$ python -q
>>> import numpy as np
>>> from numpy import linalg as LA
>>> np.set_printoptions(precision=2, suppress=True, linewidth=100)
>>> M = np.loadtxt("block13.csv", delimiter=",")
>>> print(M)
[[ 0.02 -0.12 -0.12]
 [ 0.4   0.39 -1.97]
 [ 0.8   0.67 -3.62]
 [ 0.55  0.52  0.23]
 [ 0.1   0.17 -1.6 ]
 [ 1.04  0.49 -3.75]
 [ 1.09  1.13 -5.24]
 [-1.73 -0.85  5.27]
 [ 1.08  0.98 -3.38]
 [-1.63 -1.26  5.78]
 [ 1.11  0.65 -3.83]
 [-1.69 -1.02  4.74]
 [-0.43 -0.42  1.99]
 [ 0.53  0.64 -1.97]
 [ 0.54  0.43 -3.74]
 [ 0.45  0.08 -1.85]
 [-0.35 -0.1   2.24]
 [ 1.03 -0.13 -1.8 ]
 [-1.04 -1.39  5.5 ]
 [ 1.11  0.53 -3.89]
 [-1.8  -0.98  5.19]
 [ 0.99  0.82 -3.66]
 [ 0.11  0.32  0.02]
 [ 0.8   0.18 -3.17]
 [ 0.45 -0.19 -0.01]]
>>> vec = np.array([0, -2, 1])
>>> rhs = M @ vec
>>> print(np.round(LA.pinv(M) @ M, 2) + 0)
[[1. 0. 0.]
 [0. 1. 0.]
 [0. 0. 1.]]
>>> print(np.round(LA.lstsq(M, rhs)[0], 2) + 0)
[ 0. -2.  1.]
>>> print(np.round(LA.solve(M.T @ M, M.T @ rhs), 2) + 0)
[ 0. -2.  1.]
>>> rng = np.random.default_rng(13)
>>> rhs = rhs + 0.1 * rng.normal(size=25)
>>> print(rhs)
[ 0.3  -3.06 -4.86 -0.8  -1.81 -4.69 -7.32  6.97 -5.39  8.36 -5.09  6.74  2.81 -3.18 -4.53 -2.06
  2.4  -1.72  8.45 -4.97  7.28 -5.26 -0.43 -3.38  0.4 ]
>>> c, *_ = LA.lstsq(M, rhs)
>>> print([round(float(LA.norm(LA.solve(M.T @ M + lam * np.eye(3), M.T @ rhs))), 2) for lam in (0, 1, 10, 100)])
[2.23, 1.71, 1.29, 1.0]
>>> Xc = (M - M.mean(axis=0)) / M.std(axis=0)
>>> print(np.argwhere(np.abs(Xc) > 2))
[[18  1]
 [20  0]]
>>> c = LA.lstsq(np.delete(Xc, 0, axis=1), Xc[:, 0])[0]
>>> print(round(1 - np.var(Xc[:, 0] - np.delete(Xc, 0, axis=1) @ c), 2))
0.91
>>> Xc = M - M.mean(axis=0)
>>> vecs = LA.svd(Xc)[2][:1]
>>> B = Xc - Xc @ vecs.T @ vecs
>>> print(np.round(LA.norm(B) / LA.norm(Xc), 2))
0.1
>>> print(np.diag(vecs.T @ vecs))
[0.07 0.03 0.9 ]
>>> print(LA.norm(B, axis=1).round(6).argmax())
3
>>> Uu, sv, VT = LA.svd(M)
>>> print(sv)
[18.23  1.41  1.26]
>>> B = Uu[:, :1] @ np.diag(sv[:1]) @ VT[:1]
>>> print(round(np.abs(M - B).max(), 2))
0.55
>>> print(round(LA.norm(M - B) / LA.norm(M), 2))
0.1
>>> print(LA.matrix_rank(B))
1
>>> B = np.c_[M[:, :1] @ np.array([[1]]), np.array([1, 0, 1, 1, 2, 2, 0, 1, 0, 2, 2, 0, 2, 1, 3, 1, 2, 3, 3, 1, 3, 2, 3, 2, 0])]
>>> print(B)
[[ 0.02  1.  ]
 [ 0.4   0.  ]
 [ 0.8   1.  ]
 [ 0.55  1.  ]
 [ 0.1   2.  ]
 [ 1.04  2.  ]
 [ 1.09  0.  ]
 [-1.73  1.  ]
 [ 1.08  0.  ]
 [-1.63  2.  ]
 [ 1.11  2.  ]
 [-1.69  0.  ]
 [-0.43  2.  ]
 [ 0.53  1.  ]
 [ 0.54  3.  ]
 [ 0.45  1.  ]
 [-0.35  2.  ]
 [ 1.03  3.  ]
 [-1.04  3.  ]
 [ 1.11  1.  ]
 [-1.8   3.  ]
 [ 0.99  2.  ]
 [ 0.11  3.  ]
 [ 0.8   2.  ]
 [ 0.45  0.  ]]
>>> print(LA.norm(LA.qr(M)[0].T @ B, axis=0) ** 2 / ((B ** 2).sum(axis=0) + 1e-12))
[1.   0.08]
>>> print(LA.matrix_rank(np.c_[M, B]))
4
>>> K = np.loadtxt("test11.csv", delimiter=",")
>>> print(K)
[[ 0.02  0.05 -0.02  0.12]
 [ 0.05  0.15 -0.05  0.35]
 [-0.02 -0.05  0.02 -0.12]
 [ 0.12  0.35 -0.12  0.82]]
>>> proj = np.triu(np.array([[-3, -1, -2, 1], [3, -1, 1, 0], [-3, 1, -2, 2], [0, 2, 0, 2]]), 1) + np.eye(4)
>>> B = proj @ K @ LA.inv(proj)
>>> print(np.round(np.poly(B), 2) + 0)
[ 1. -1.  0.  0.  0.]
>>> print(np.trace(B), np.trace(K))
1.0 1.0
>>> print(B)
[[ 0.12  0.47 -0.35  1.4 ]
 [ 0.03  0.13 -0.1   0.4 ]
 [ 0.22  0.87 -0.65  2.6 ]
 [ 0.12  0.47 -0.35  1.4 ]]
>>> print(np.round(LA.det(B), 2))
0.0
>>> print(proj @ K - K @ proj)
[[ 0.1   0.32 -0.12  0.72]
 [-0.02  0.   -0.03 -0.07]
 [ 0.23  0.68 -0.22  1.62]
 [ 0.    0.12 -0.12  0.12]]
>>> data = np.load("dump.npy")
>>> print(data)
[[ 1 -2  4]
 [ 1 -1  1]
 [ 1  0  0]]
>>> labels = rng.permutation(3)
>>> print(labels)
[0 1 2]
>>> B = data[labels][:, labels]
>>> print(np.trace(B))
0
>>> print(np.diag(B))
[ 1 -1  0]
>>> labels = rng.permutation(3)
>>> B = data[:, labels] * rng.choice([-1, 1], 3)
>>> print(B)
[[2 4 1]
 [1 1 1]
 [0 0 1]]
>>> Uu, _, VT = LA.svd(data.T @ B)
>>> print(np.round(Uu @ VT, 2) + 0)
[[ 0.  0.  1.]
 [-1.  0.  0.]
 [ 0.  1.  0.]]
>>> B = LA.inv(data)
>>> print(LA.det(data) * B)
[[ 0.  0.  2.]
 [ 1. -4.  3.]
 [ 1. -2.  1.]]
>>> print(LA.inv(B))
[[ 1. -2.  4.]
 [ 1. -1.  1.]
 [ 1.  0.  0.]]
>>> w, vecs = LA.eig(data)
>>> print(round(float(np.prod(w)), 2))
2.0
>>> print(np.sort(LA.eigvals(LA.inv(data))))
[-1. -0.j -1. +0.j  0.5+0.j]
>>> print(w)
[ 2. -1. -1.]
>>> print(np.sort(LA.eigvals(data.T)))
[-1. -1.  2.]
>>> u = np.array([4, 5, 4])
>>> B = data + np.outer(u, np.eye(3)[2])
>>> print(LA.matrix_rank(B - data))
1
>>> mat = np.loadtxt("a.csv", delimiter=",")
>>> print(mat)
[[ 0.1  0.3  0.5]
 [ 0.6  0.  -2.3]
 [-1.5  0.5 -0.7]]
>>> O = mat.astype(float).copy()
>>> for j in range(3):
...     O[:, j] -= O[:, :j] @ (O[:, :j].T @ O[:, j])
...     O[:, j] /= LA.norm(O[:, j])
... 
>>> print(np.round(O.T @ mat, 2) + 0)
[[ 1.62 -0.44 -0.17]
 [ 0.    0.38 -0.73]
 [ 0.    0.    2.34]]
>>> print(np.round(O.T @ O, 2) + 0)
[[1. 0. 0.]
 [0. 1. 0.]
 [0. 0. 1.]]
>>> O, vecs = LA.qr(mat[:, :2])[0], LA.qr(mat[:, 2:])[0]
>>> sv = LA.svd(O.T @ vecs, compute_uv=False)
>>> print(sv)
[0.31]
>>> print(round(LA.norm(O @ O.T - vecs @ vecs.T, 2), 2))
1.0
>>> vec = np.array([3, 2, 2])
>>> print((mat * vec).sum(axis=1))
[ 1.9 -2.8 -4.9]
>>> print(mat @ vec)
[ 1.9 -2.8 -4.9]
>>> print((mat @ vec).argmax())
0
>>> print(LA.norm(mat @ vec) <= LA.norm(mat, 2) * LA.norm(vec) + 1e-9)
True
>>> print(mat @ np.eye(3)[0])
[ 0.1  0.6 -1.5]
>>> labels = rng.permutation(3)
>>> print(labels)
[1 2 0]
>>> B = mat[labels][:, labels]
>>> print(round(LA.det(B), 2), np.round(LA.det(mat[labels]), 2))
1.43 1.43
>>> print(np.sort(np.abs(LA.eigvals(B))))
[0.6  1.54 1.54]
>>> J = np.loadtxt("w.csv", delimiter=",")
>>> print(J)
[[5. 0. 4.]
 [0. 5. 0.]
 [4. 0. 5.]]
>>> proj = np.triu(np.array([[3, 3, 0], [1, 2, 1], [2, 3, 1]]), 1) + np.eye(3)
>>> B = proj @ J @ LA.inv(proj)
>>> print(B)
[[  5.   0.   4.]
 [  4.  -7.  12.]
 [  4. -12.  17.]]
>>> print(round(LA.det(B), 2))
45.0
>>> print(LA.matrix_rank(B))
3
>>> print(np.trace(B), np.trace(J))
15.0 15.0
>>> print(np.poly(B))
[  1. -15.  59. -45.]
>>> print(proj @ J - J @ proj)
[[  0.   0.   0.]
 [  4.   0.   0.]
 [  0. -12.   0.]]
>>> vec = np.array([2, 2, 2])
>>> rhs = J @ vec
>>> c, lr = np.zeros(3), 1 / LA.norm(J, 2) ** 2
>>> for i in range(15):
...     c -= lr * J.T @ (J @ c - rhs)
...     if i % 5 == 0: print(i, round(LA.norm(J @ c - rhs), 2))
... 
0 6.91
5 1.09
10 0.17
>>> print(c)
[2.   1.99 2.  ]
>>> print(np.sort(LA.eigvals(J).real))
[1. 5. 9.]
>>> feats = np.array([[0, -1, -2], [1, 0, -3], [2, 3, 0]])
>>> # antisymmetric, zero diagonal
>>> w, vecs = LA.eig(J)
>>> print(np.sort(LA.eigvals(J.T)))
[1. 5. 9.]
>>> print(J @ vecs[:, 0] - w[0] * vecs[:, 0])
[0. 0. 0.]
>>> print(w)
[9. 1. 5.]
>>> print(np.sort(LA.eigvals(LA.inv(J))))
[0.11 0.2  1.  ]
>>> print(np.abs(np.diag(LA.qr(feats)[1])) > 1e-9)
[ True  True False]
>>> print(np.allclose(feats[:-1].T @ LA.lstsq(feats[:-1].T, feats[-1])[0], feats[-1]))
True
>>> Uu, sv, VT = LA.svd(feats)
>>> vecs = VT[:(sv > 1e-8).sum()]
>>> vec = feats[1] + 2 * feats[0] + rng.integers(2) * np.eye(3)[0]
>>> print(vec)
[ 2. -2. -7.]
>>> print(LA.matrix_rank(np.vstack([feats, vec])))
3
>>> print(vecs.T @ vecs)
[[ 0.36  0.43 -0.21]
 [ 0.43  0.71  0.14]
 [-0.21  0.14  0.93]]
>>> print(np.diag(vecs.T @ vecs))
[0.36 0.71 0.93]
>>> print(round(float(LA.det(feats[::-1])), 2))
0.0
>>> rk = LA.matrix_rank(feats)
>>> print(rk)
2
>>> null = LA.svd(feats)[2][rk:].T
>>> print([int(LA.matrix_rank(feats[:, :j + 1])) for j in range(3)])
[1, 2, 2]
>>> print(np.allclose(feats @ null, 0))
True
>>> X = np.load("layer12.npy")
>>> print(X)
[[0.5 0.  0.5]
 [0.  1.  0. ]
 [0.  0.  1. ]]
>>> B = mat / np.sqrt((mat ** 2).mean(axis=1, keepdims=True))
>>> print(LA.norm(B, axis=1))
[1.73 1.73 1.73]
>>> print(mat - mat.mean(axis=1, keepdims=True))
[[-0.2   0.    0.2 ]
 [ 1.17  0.57 -1.73]
 [-0.93  1.07 -0.13]]
>>> print(LA.matrix_rank(B) == LA.matrix_rank(mat))
True
>>> w, vecs = LA.eigh(J)
>>> vec = np.array([2, 2, 0])
>>> print(vec @ J @ vec / (vec @ vec), round(float(w[0]), 2), w[-1])
5.0 1.0 9.0
>>> print((np.sign(vecs[:, -1].round(6)) == np.sign(vecs[0, -1].round(6))).astype(int))
[1 0 1]
>>> print(vecs * np.maximum(w, 0) @ vecs.T)
[[5. 0. 4.]
 [0. 5. 0.]
 [4. 0. 5.]]
>>> proj = np.triu(np.array([[3, 2, 0], [2, 2, 1], [3, 1, 0]]), 1) + np.eye(3)
>>> B = proj @ X @ LA.inv(proj)
>>> print(np.poly(B))
[ 1.  -2.5  2.  -0.5]
>>> print((X - X.T) / 2)
[[ 0.    0.    0.25]
 [ 0.    0.    0.  ]
 [-0.25  0.    0.  ]]
>>> print(np.allclose(X @ X.T, X.T @ X))
False
>>> print(np.trace(X))
2.5
>>> print(np.round(np.abs(LA.eigvals(X)).max(), 2))
1.0
>>> print(np.sort(np.abs(LA.eigvals(X))))
[0.5 1.  1. ]
>>> print(round(LA.det(X), 2))
0.5
>>> print(LA.matrix_power(X, 3))
[[0.12 0.   0.88]
 [0.   1.   0.  ]
 [0.   0.   1.  ]]
>>> A = np.array([[-1.0, -3.0], [-3.0, 7.0]])
>>> print(np.all(LA.eigvalsh(A) > 0))
False
>>> w, vecs = LA.eigh(A)
>>> print(vecs @ np.diag(w) @ vecs.T)
[[-1. -3.]
 [-3.  7.]]
>>> print(np.round(vecs.T @ vecs, 2) + 0)
[[1. 0.]
 [0. 1.]]
>>> print(LA.eigvalsh(A + 3 * np.eye(2)))
[ 1. 11.]
>>> B = A + rng.integers(-2, 3, (2, 1)) @ rng.integers(-2, 3, (1, 2))
>>> print(B)
[[ 1. -1.]
 [-3.  7.]]
>>> print(LA.svd(B - A, compute_uv=False))
[2.83 0.  ]
>>> print(LA.matrix_power(B, 4))
[[  208.  -448.]
 [-1344.  2896.]]
